>>> import numpy as np
>>> import numpy.linalg as la
>>> np.set_printoptions(precision=2, suppress=True, linewidth=140)
>>> other = np.array([[4, 4], [5, 1]])
>>> mat = np.tril(other)
>>> mat
array([[4, 0],
       [5, 1]])
>>> evals, evecs = la.eig(mat)
>>> print(np.prod(evals))
4.0
>>> print(np.sort(la.eigvals(la.inv(mat))))
[0.25 1.  ]
>>> blk = np.stack([mat, 3 * mat, mat[::-1]])
>>> la.matrix_rank(blk.reshape(3, -1))
np.int64(2)
>>> print(la.norm(blk, axis=(1, 2)))
[ 6.48 19.44  6.48]
>>> la.matrix_rank(blk)
array([2, 2, 2])
>>> (blk @ mat.T).shape
(3, 2, 2)
>>> la.det(blk)
array([ 4., 36., -4.])
>>> other = la.invert(mat)
Traceback (most recent call last):
  File "<python-input-15>", line 1, in <module>
    other = la.invert(mat)
            ^^^^^^^^^
AttributeError: module 'numpy.linalg' has no attribute 'invert'
>>> other = la.inv(mat)
>>> round(la.det(mat) * la.det(other), 2)
np.float64(1.0)
>>> la.det(mat) * other
array([[ 1.,  0.],
       [-5.,  4.]])
>>> round(float(la.cond(mat)), 2)
10.4
>>> other
array([[ 0.25,  0.  ],
       [-1.25,  1.  ]])
>>> np.allclose(other, mat.T)
False
>>> (np.abs(other) > 1e-9).astype(int)
array([[1, 0],
       [1, 1]])
>>> P = np.triu(np.array([[0, 0], [0, 2]]), 1) + np.eye(2)
>>> other = P @ mat @ la.inv(P)
>>> P @ mat - mat @ P
array([[0., 0.],
       [0., 0.]])
>>> print(np.trace(other), np.trace(mat))
5.0 5
>>> la.matrix_rank(other)
np.int64(2)
>>> arr = np.load("a.npy")
>>> arr
array([[5., 1., 0., 0.],
       [0., 5., 1., 0.],
       [0., 0., 5., 1.],
       [0., 0., 0., 5.]])
>>> rng = np.random.default_rng(37)
>>> other = arr + rng.integers(-2, 3, (4, 2)) @ rng.integers(-2, 3, (2, 4))
>>> print(other)
[[ 9.  5. -5. -2.]
 [ 1.  6.  2. -2.]
 [-3. -3.  5.  5.]
 [ 0.  0.  3.  3.]]
>>> np.round(la.svd(other - arr, compute_uv=False), 2) + 0
array([9.21, 5.5 , 0.  , 0.  ])
>>> other - arr
array([[ 4.,  4., -5., -2.],
       [ 1.,  1.,  1., -2.],
       [-3., -3.,  0.,  4.],
       [ 0.,  0.,  3., -2.]])
>>> m1 = np.loadtxt("test16.csv", delimiter=",")
>>> m1
array([[-1., -3.,  0.],
       [-3.,  0., -3.],
       [ 0., -3., -2.]])
>>> # symmetric, so the eigenvalues are real
>>> evals, evecs = la.eigh(m1)
>>> la.eigvalsh(m1 + -3 * np.eye(3))
array([-8.1 , -4.48,  0.58])
>>> np.round(evals.sum(), 2), np.trace(m1)
(np.float64(-3.0), np.float64(-3.0))
>>> (evals > 1e-8).sum(), (evals < -1e-8).sum()
(np.int64(1), np.int64(2))
>>> np.abs(evecs[:, -1]).round(6).argmax()
np.int64(1)
>>> la.eigvalsh(m1 @ m1)
array([ 2.19, 12.81, 26.  ])
>>> print(np.round(evecs.T @ evecs, 2) + 0)
[[1. 0. 0.]
 [0. 1. 0.]
 [0. 0. 1.]]
>>> evals
array([-5.1 , -1.48,  3.58])
>>> O = m1.astype(float).copy()
>>> for j in range(3):
...     O[:, j] -= O[:, :j] @ (O[:, :j].T @ O[:, j])
...     O[:, j] /= la.norm(O[:, j])
... 
>>> np.round(O.T @ O, 2) + 0
array([[1., 0., 0.],
       [0., 1., 0.],
       [0., 0., 1.]])
>>> O
array([[-0.32, -0.65,  0.69],
       [-0.95,  0.22, -0.23],
       [ 0.  , -0.73, -0.69]])
>>> np.round(O.T @ m1, 2) + 0
array([[3.16, 0.95, 2.85],
       [0.  , 4.14, 0.8 ],
       [0.  , 0.  , 2.06]])
>>> evals, evecs = la.eig(m1)
>>> np.round(m1 @ evecs[:, 0] - evals[0] * evecs[:, 0], 2) + 0
array([0., 0., 0.])
>>> print(evals)
[ 3.58 -1.48 -5.1 ]
>>> np.sort(la.eigvals(m1 @ m1))
array([ 2.19, 12.81, 26.  ])
>>> np.sort(la.eigvals(la.inv(m1)))
array([-0.68, -0.2 ,  0.28])
>>> round(np.prod(evals), 2)
np.float64(27.0)
>>> W0 = np.array([[-1.0, -2.0, 0.0], [-3.0, -3.0, 2.0], [0.0, 0.0, -1.0]])
>>> P = np.triu(np.array([[4, 5, 2, 6], [8, 9, 4, 1], [3, 8, 5, 0], [8, 6, 9, 2]]), 1) + np.eye(4)
>>> other = P @ arr @ la.inv(P)
>>> np.poly(other)
array([   1.,  -20.,  150., -500.,  625.])
>>> P @ arr - arr @ P
array([[0., 0., 1., 1.],
       [0., 0., 0., 4.],
       [0., 0., 0., 0.],
       [0., 0., 0., 0.]])
>>> other
array([[5., 1., 1., 1.],
       [0., 5., 1., 4.],
       [0., 0., 5., 1.],
       [0., 0., 0., 5.]])
>>> la.matrix_rank(other)
np.int64(4)
>>> round(la.det(W0.T), 2)
np.float64(3.0)
>>> round(float(la.det(W0[::-1])), 2)
-3.0
>>> np.round(la.eigvals(W0).sum().real, 2)
np.float64(-5.0)
>>> np.einsum("ii->", W0)
np.float64(-5.0)
>>> np.kron(np.eye(2, dtype=int), W0)
array([[-1., -2.,  0., -0., -0.,  0.],
       [-3., -3.,  2., -0., -0.,  0.],
       [ 0.,  0., -1.,  0.,  0., -0.],
       [-0., -0.,  0., -1., -2.,  0.],
       [-0., -0.,  0., -3., -3.,  2.],
       [ 0.,  0., -0.,  0.,  0., -1.]])
>>> vec = np.array([3, -2, -3])
>>> a = np.maximum(W0 @ vec, 0)
>>> W0.T @ a
array([-1., -2., -3.])
>>> print(np.maximum(W0 @ vec, 0) - np.maximum(-W0 @ vec, 0))
[ 1. -9.  3.]
>>> np.tanh(W0 @ vec)
array([ 0.76, -1.  ,  1.  ])
>>> np.flatnonzero(a > 1e-9)
array([0, 2])
>>> W0 * (a > 1e-9)[:, None]
array([[-1., -2.,  0.],
       [-0., -0.,  0.],
       [ 0.,  0., -1.]])
>>> J = np.loadtxt("mat.csv", delimiter=",")
>>> J
array([[ 0.25, -0.18,  0.18, -0.36],
       [-0.18,  0.62,  0.38,  0.25],
       [ 0.18,  0.38,  0.62, -0.25],
       [-0.36,  0.25, -0.25,  0.5 ]])
>>> evals, evecs = la.eigh(J)
>>> np.unique(evals.round(6) + 0, return_counts=True)[1]
array([2, 2])
>>> print(np.round(la.eigvalsh(J @ J), 2) + 0)
[0. 0. 1. 1.]
>>> evecs @ np.diag(evals) @ evecs.T
array([[ 0.25, -0.18,  0.18, -0.36],
       [-0.18,  0.62,  0.38,  0.25],
       [ 0.18,  0.38,  0.62, -0.25],
       [-0.36,  0.25, -0.25,  0.5 ]])
>>> (evals > 1e-8).sum(), (evals < -1e-8).sum()
(np.int64(2), np.int64(0))
>>> evals.round(2) + 0
array([0., 0., 1., 1.])
>>> np.round(evecs.T @ evecs, 2) + 0
array([[1., 0., 0., 0.],
       [0., 1., 0., 0.],
       [0., 0., 1., 0.],
       [0., 0., 0., 1.]])
>>> left, sv, Vh = la.svd(J)
>>> np.argmax(sv[:-1] / (sv[1:] + 1e-6)) + 1
np.int64(2)
>>> other = left[:, :2] @ np.diag(sv[:2]) @ Vh[:2]
>>> np.round(np.abs(J - other).max(), 2)
np.float64(0.0)
>>> round(float(la.norm(J - other) / la.norm(J)), 2)
0.0
>>> print(la.matrix_rank(other))
2
>>> la.matrix_rank(J, rtol=0.05)
np.int64(2)
>>> np.round(la.norm(J - other, 2), 2), np.round(sv[2], 2)
(np.float64(0.0), np.float64(0.0))
>>> other
array([[ 0.25, -0.18,  0.18, -0.36],
       [-0.18,  0.62,  0.38,  0.25],
       [ 0.18,  0.38,  0.62, -0.25],
       [-0.36,  0.25, -0.25,  0.5 ]])
>>> r = la.matrix_rank(J)
>>> print(r)
2
>>> N = la.svd(J)[2][r:].T
>>> [int(la.matrix_rank(J[:, :j + 1])) for j in range(4)]
[1, 2, 2, 2]
>>> la.matrix_rank(J.T @ J), la.matrix_rank(J @ J.T)
(np.int64(2), np.int64(2))
>>> [int(la.matrix_rank(np.delete(J, i, axis=0))) for i in range(4)]
[2, 2, 2, 2]
>>> np.allclose(J @ N, 0)
True
>>> N.shape
(4, 2)
>>> N @ N.T
array([[ 0.75,  0.18, -0.18,  0.36],
       [ 0.18,  0.38, -0.38, -0.25],
       [-0.18, -0.38,  0.38,  0.25],
       [ 0.36, -0.25,  0.25,  0.5 ]])
>>> np.round(J @ N, 2) + 0
array([[0., 0.],
       [0., 0.],
       [0., 0.],
       [0., 0.]])
>>> evals, evecs = la.eigh(J)
>>> vec = np.array([3, -1, 0, 1])
>>> evecs * np.abs(evals) @ evecs.T
array([[ 0.25, -0.18,  0.18, -0.36],
       [-0.18,  0.62,  0.38,  0.25],
       [ 0.18,  0.38,  0.62, -0.25],
       [-0.36,  0.25, -0.25,  0.5 ]])
>>> round(vec @ J @ vec / (vec @ vec), 2), round(float(evals[0]), 2), round(float(evals[-1]), 2)
(np.float64(0.17), -0.0, 1.0)
>>> round(float(vec @ J @ vec), 2)
1.84
>>> cent = np.array([[7, 4, 8]])
>>> E = rng.normal(size=(26, 1)) @ cent + np.array([-2, 2, -1])
>>> E
array([[  2.3 ,   4.45,   3.91],
       [  8.46,   7.98,  10.95],
       [-12.46,  -3.98, -12.96],
       [  4.79,   5.88,   6.76],
       [  5.83,   6.48,   7.95],
       [ -1.88,   2.07,  -0.86],
       [-11.37,  -3.36, -11.71],
       [ -6.48,  -0.56,  -6.12],
       [ -4.53,   0.55,  -3.9 ],
       [  2.84,   4.76,   4.53],
       [  4.3 ,   5.6 ,   6.19],
       [ -8.91,  -1.95,  -8.89],
       [ -2.71,   1.59,  -1.82],
       [ -2.24,   1.86,  -1.28],
       [ -3.22,   1.3 ,  -2.4 ],
       [  4.62,   5.78,   6.57],
       [ -3.9 ,   0.91,  -3.17],
       [ -2.49,   1.72,  -1.56],
       [-12.39,  -3.94, -12.87],
       [ -0.98,   2.58,   0.17],
       [ -8.57,  -1.76,  -8.51],
       [ 11.2 ,   9.54,  14.08],
       [ -0.96,   2.59,   0.19],
       [ -0.71,   2.74,   0.47],
       [ -1.31,   2.39,  -0.21],
       [-10.2 ,  -2.68, -10.37]])
>>> la.matrix_rank(E, rtol=0.1)
np.int64(2)
>>> [round(float(x), 2) for x in la.svd(E, compute_uv=False)[:3]]
[52.1, 13.85, 0.0]
>>> labels = E[:, 1] > np.median(E[:, 1])
>>> u = E[labels].mean(axis=0) - E[~labels].mean(axis=0)
>>> (((E - E.mean(axis=0)) @ u > 0) == labels).mean()
np.float64(1.0)
>>> labels.astype(int)
array([1, 1, 0, 1, 1, 1, 0, 0, 0, 1, 1, 0, 0, 0, 0, 1, 0, 0, 0, 1, 0, 1, 1, 1, 1, 0])
>>> ((E - E.mean(axis=0)) @ u > 0).astype(int)
array([1, 1, 0, 1, 1, 1, 0, 0, 0, 1, 1, 0, 0, 0, 0, 1, 0, 0, 0, 1, 0, 1, 1, 1, 1, 0])
